% python3 -q
>>> import numpy as np
>>> from numpy import linalg as LA
>>> np.set_printoptions(suppress=True, linewidth=200)
>>> A = np.array([[-1, 0, -1], [0, 0, -1], [0, 0, 0]])
>>> # triangular
>>> U, sigma, Vt = LA.svd(A)
>>> V = Vt[:(sigma > 1e-8).sum()]
>>> rng = np.random.default_rng(446)
>>> vec = A[1] + 3 * A[2] + rng.integers(2) * np.eye(3)[2]
>>> vec
array([ 0.,  0., -1.])
>>> np.round(LA.norm(vec - V.T @ V @ vec), 2)
np.float64(0.0)
>>> W0 = np.load("test15.npy")
>>> W0
array([[ -5.6 , -19.04,  15.29,   7.14,  -1.7 ],
       [-18.86,  -7.17,  13.76,   5.65,  23.27],
       [-14.48,  12.23,  -2.48,  -1.62,  26.96],
       [ -1.52, -24.32,  -2.  ,   7.22,  -7.5 ],
       [ 11.84,  11.36, -10.31,  -5.64, -11.37],
       [  8.1 ,  -3.96,  14.14,   0.77, -15.81],
       [  0.91,  -6.02, -14.41,   0.67,  -1.57],
       [ -1.14,  -7.45,  15.71,   3.18,  -3.78],
       [ -5.39,   1.39,  -6.33,  -0.04,   9.44],
       [-10.84,  -1.14,  -5.35,   1.58,  16.39],
       [ -4.43, -12.11,  25.83,   5.59,  -2.02],
       [ -1.45, -14.76,  -9.2 ,   3.9 ,  -2.57],
       [-11.11,  11.83,   4.14,  -1.61,  20.79],
       [ 17.59,   8.39, -11.24,  -5.6 , -20.99],
       [ -6.45,  16.1 ,  -5.  ,  -4.03,  17.03],
       [ -8.87,   7.17,   0.21,  -0.76,  16.23],
       [  3.37,  13.76,   8.97,  -4.03,  -0.67],
       [-13.41,   3.03,   9.32,   1.57,  19.99],
       [ -1.62, -17.1 ,   7.53,   5.66,  -5.68],
       [-16.55, -12.61,   6.36,   6.41,  18.5 ],
       [ 13.1 ,  -1.41,  -2.07,  -1.49, -19.85],
       [  3.32,  16.99, -17.23,  -6.39,   4.57],
       [ -5.26,   8.06,  -0.45,  -1.54,  11.04]])
>>> C2 = np.cov(W0, rowvar=False)
>>> np.argsort(-W0.std(axis=0).round(6), kind="stable")
array([4, 1, 2, 0, 3])
>>> C2.shape
(5, 5)
>>> np.argwhere(np.triu(np.abs(np.corrcoef(W0.T)) > 0.8, 1))
array([[0, 4],
       [1, 3]])
>>> mat = np.load("block10.npy")
>>> mat
array([[1, 0, 0, 0, 0, 0],
       [5, 1, 0, 0, 0, 0],
       [3, 1, 4, 0, 0, 0],
       [2, 4, 1, 2, 0, 0],
       [1, 0, 3, 3, 5, 0],
       [4, 2, 5, 3, 0, 5]])
>>> # triangular: eigenvalues sit on the diagonal
>>> U, sigma, Vt = LA.svd(mat)
>>> sigma.round(2)
array([11.41,  5.76,  4.34,  3.47,  2.59,  0.08])
>>> np.argmax(sigma[:-1] / (sigma[1:] + 1e-6)) + 1
np.int64(5)
>>> B = U[:, :5] @ np.diag(sigma[:5]) @ Vt[:5]
>>> print(round(float(LA.norm(mat - B, 2)), 2), np.round(sigma[5], 2))
0.08 0.08
>>> print(B.round(2) + 0)
[[ 0.99  0.03  0.   -0.05  0.04  0.03]
 [ 5.    0.99  0.    0.01 -0.01 -0.01]
 [ 3.    1.    4.    0.    0.    0.  ]
 [ 2.    4.    1.    2.    0.    0.  ]
 [ 1.    0.    3.    3.    5.    0.  ]
 [ 4.    2.    5.    3.    0.    5.  ]]
>>> LA.matrix_rank(mat, rtol=0.05)
np.int64(5)
>>> np.round(np.abs(mat - B).max(), 2)
np.float64(0.05)
>>> LA.matrix_rank(B)
np.int64(5)
>>> np.round(LA.norm(mat - B) / LA.norm(mat), 2)
np.float64(0.01)
>>> round(LA.norm(mat, 1), 2), round(LA.norm(mat, np.inf), 2)
(np.float64(16.0), np.float64(19.0))
>>> print(np.round(LA.norm(mat, 2), 2))
11.41
>>> np.round(LA.norm(mat[1] - mat[0]), 2)
np.float64(4.12)
>>> labels = rng.permutation(6)
>>> labels
array([3, 4, 0, 5, 2, 1])
>>> B = mat[labels][:, labels]
>>> np.allclose(B, mat)
False
>>> np.trace(B)
np.int64(18)
>>> np.diag(B)
array([2, 5, 1, 5, 4, 1])
>>> print(round(float(LA.det(B)), 2), np.round(LA.det(mat[labels]), 2))
200.0 -200.0
>>> mat @ mat
array([[ 1,  0,  0,  0,  0,  0],
       [10,  1,  0,  0,  0,  0],
       [20,  5, 16,  0,  0,  0],
       [29, 13,  6,  4,  0,  0],
       [21, 15, 30, 21, 25,  0],
       [55, 29, 48, 21,  0, 25]])
>>> np.prod(np.diag(mat)), round(LA.det(mat), 2)
(np.int64(200), np.float64(200.0))
>>> B = np.array([[0]])
>>> Z = np.array([[1, 0], [-3, 0]])
>>> m1 = np.block([[B, np.zeros((1, 2))], [np.zeros((2, 1)), Z]])
>>> m1
array([[ 0.,  0.,  0.],
       [ 0.,  1.,  0.],
       [ 0., -3.,  0.]])
>>> hat = np.triu(np.array([[-1, 2, 3], [4, -3, -2], [2, 3, 4]]), 1) + np.eye(3)
>>> B = hat @ m1 @ LA.inv(hat)
>>> np.trace(B), np.trace(m1)
(np.float64(1.0), np.float64(1.0))
>>> np.round(np.poly(B), 2) + 0
array([ 1., -1.,  0.,  0.])
>>> hat @ m1 - m1 @ hat
array([[ 0., -7.,  0.],
       [ 0.,  6.,  2.],
       [ 0.,  0., -6.]])
>>> B
array([[  0.,  -7., -14.],
       [  0.,   7.,  14.],
       [  0.,  -3.,  -6.]])
>>> LA.matrix_rank(B)
np.int64(1)
>>> U, sigma, Vt = LA.svd(B)
>>> V = Vt[:(sigma > 1e-8).sum()]
>>> vec = B[2] + 4 * B[1] + rng.integers(2) * np.eye(3)[0]
>>> print(vec)
[ 1. 25. 50.]
>>> print(np.allclose(V.T @ V @ vec, vec))
False
>>> np.round(np.diag(V.T @ V), 2)
array([0. , 0.2, 0.8])
>>> round(float(LA.norm(vec - V.T @ V @ vec)), 2)
1.0
>>> print(np.round(V.T @ V, 2))
[[0.  0.  0. ]
 [0.  0.2 0.4]
 [0.  0.4 0.8]]
>>> print(LA.matrix_rank(np.vstack([B, vec])))
2
>>> E = np.loadtxt("dump.csv", delimiter=",")
>>> E.round(2)
array([[-0.16, -0.2 ,  0.36,  0.43, -0.43,  0.24,  0.61],
       [ 0.53,  0.06, -0.6 , -0.04, -0.2 , -0.25,  0.5 ],
       [-0.41,  0.43,  0.07, -0.66,  0.02,  0.07,  0.45],
       [ 0.57,  0.53,  0.37, -0.08, -0.32,  0.34, -0.2 ],
       [-0.04, -0.22,  0.26, -0.31, -0.6 , -0.62, -0.19],
       [ 0.41, -0.18,  0.54, -0.11,  0.55, -0.3 ,  0.32],
       [-0.2 ,  0.64,  0.07,  0.51,  0.09, -0.53,  0.03]])
>>> vec = np.array([2, 3, -4, 2, 1, -1, 3])
>>> round(LA.norm(vec), 2), np.round(LA.norm(E @ vec), 2)
(np.float64(6.63), np.float64(6.63))
>>> np.round(E.T @ (E @ vec), 2)
array([ 2.,  3., -4.,  2.,  1., -1.,  3.])
>>> print(7 - LA.matrix_rank(E - np.eye(7), tol=1e-8))
1
>>> np.round(np.sort(np.abs(np.degrees(np.angle(LA.eigvals(E))))), 2)
array([  0.  ,  68.76,  68.76, 125.21, 125.21, 140.93, 140.93])
>>> np.round(np.abs(LA.eigvals(E)), 2)
array([1., 1., 1., 1., 1., 1., 1.])
>>> labels = rng.permutation(7)
>>> print(labels)
[4 6 3 1 2 0 5]
>>> B = E[labels][:, labels]
>>> round(LA.det(B), 2), round(LA.det(E[labels]), 2)
(np.float64(1.0), np.float64(1.0))
>>> round(float(np.trace(B)), 2)
-0.98
>>> np.allclose(B, E)
False
>>> np.round(np.sort(np.abs(LA.eigvals(B))), 2)
array([1., 1., 1., 1., 1., 1., 1.])
>>> np.round(np.diag(B), 2)
array([-0.6 ,  0.03, -0.08,  0.06,  0.07, -0.16, -0.3 ])
>>> F = np.load("case11.npy")
>>> F.round(2) + 0
array([[  6.06,  17.02,  -7.66, -12.59,   0.26,  -2.96,  17.86],
       [  5.93,  13.52,  -7.04,  -8.89,   0.56,  -1.85,  13.15],
       [  5.88,  12.99,  -6.92,  -8.37,   0.6 ,  -1.7 ,  12.46],
       [  5.45,   9.87,  -6.07,  -5.49,   0.82,  -0.88,   8.5 ],
       [  4.32,   5.78,  -4.41,  -2.46,   0.99,  -0.1 ,   3.8 ],
       [  4.32,   5.78,  -4.41,  -2.46,   0.99,  -0.1 ,   3.8 ],
       [  4.32,   5.78,  -4.41,  -2.46,   0.99,  -0.1 ,   3.8 ],
       [  3.82,   4.61,  -3.78,  -1.79,   1.  ,   0.04,   2.62],
       [  2.59,   2.51,  -2.37,  -0.89,   0.89,   0.15,   0.81],
       [  2.28,   2.11,  -2.04,  -0.76,   0.84,   0.14,   0.53],
       [  1.09,   0.84,  -0.88,  -0.42,   0.52,   0.07,  -0.06],
       [  0.58,   0.41,  -0.43,  -0.27,   0.32,   0.02,  -0.1 ],
       [  0.3 ,   0.21,  -0.21,  -0.16,   0.18,   0.01,  -0.07],
       [  0.15,   0.1 ,  -0.1 ,  -0.09,   0.09,   0.  ,  -0.04],
       [ -0.46,  -0.3 ,   0.25,   0.46,  -0.38,   0.04,   0.23],
       [ -0.64,  -0.41,   0.3 ,   0.81,  -0.61,   0.09,   0.37],
       [ -0.73,  -0.47,   0.3 ,   1.07,  -0.75,   0.14,   0.47],
       [ -0.83,  -0.56,   0.24,   1.56,  -1.  ,   0.24,   0.62],
       [ -0.87,  -0.62,   0.15,   2.04,  -1.21,   0.35,   0.73],
       [ -0.7 ,  -0.8 ,  -0.61,   4.45,  -2.06,   0.98,   1.03],
       [ -0.53,  -0.86,  -1.01,   5.52,  -2.37,   1.28,   1.07],
       [ -0.5 ,  -0.87,  -1.06,   5.65,  -2.41,   1.32,   1.07],
       [ -0.18,  -0.95,  -1.68,   7.22,  -2.81,   1.77,   1.04],
       [  1.43,  -1.35,  -4.3 ,  13.42,  -4.13,   3.63,   0.41],
       [  1.92,  -1.48,  -5.03,  15.09,  -4.44,   4.14,   0.15],
       [  3.27,  -1.84,  -6.97,  19.53,  -5.19,   5.52,  -0.68],
       [  3.8 ,  -2.  ,  -7.72,  21.23,  -5.46,   6.05,  -1.04],
       [  4.09,  -2.08,  -8.13,  22.16,  -5.61,   6.34,  -1.24],
       [  6.26,  -2.74, -11.08,  28.84,  -6.57,   8.45,  -2.86],
       [  6.26,  -2.74, -11.08,  28.84,  -6.57,   8.45,  -2.86],
       [  7.37,  -3.1 , -12.56,  32.2 ,  -7.02,   9.51,  -3.76],
       [  9.22,  -3.73, -14.99,  37.7 ,  -7.72,  11.26,  -5.32],
       [  9.82,  -3.94, -15.77,  39.48,  -7.94,  11.83,  -5.84]])
>>> labels = F[:, 6] > np.median(F[:, 6])
>>> u = F[labels].mean(axis=0) - F[~labels].mean(axis=0)
>>> ((F - F.mean(axis=0)) @ u > 0).astype(int)
array([1, 1, 1, 1, 1, 1, 1, 1, 1, 1, 1, 1, 1, 1, 1, 1, 1, 1, 1, 1, 1, 1, 0, 0, 0, 0, 0, 0, 0, 0, 0, 0, 0])
>>> np.argsort(-np.abs(u).round(6), kind="stable")
array([3, 1, 6, 5, 4, 2, 0])
>>> print(round((((F - F.mean(axis=0)) @ u > 0) == labels).mean(), 2))
0.76
>>> u.round(2)
array([ -0.57,   6.16,   2.47, -16.52,   3.36,  -4.53,   5.86])
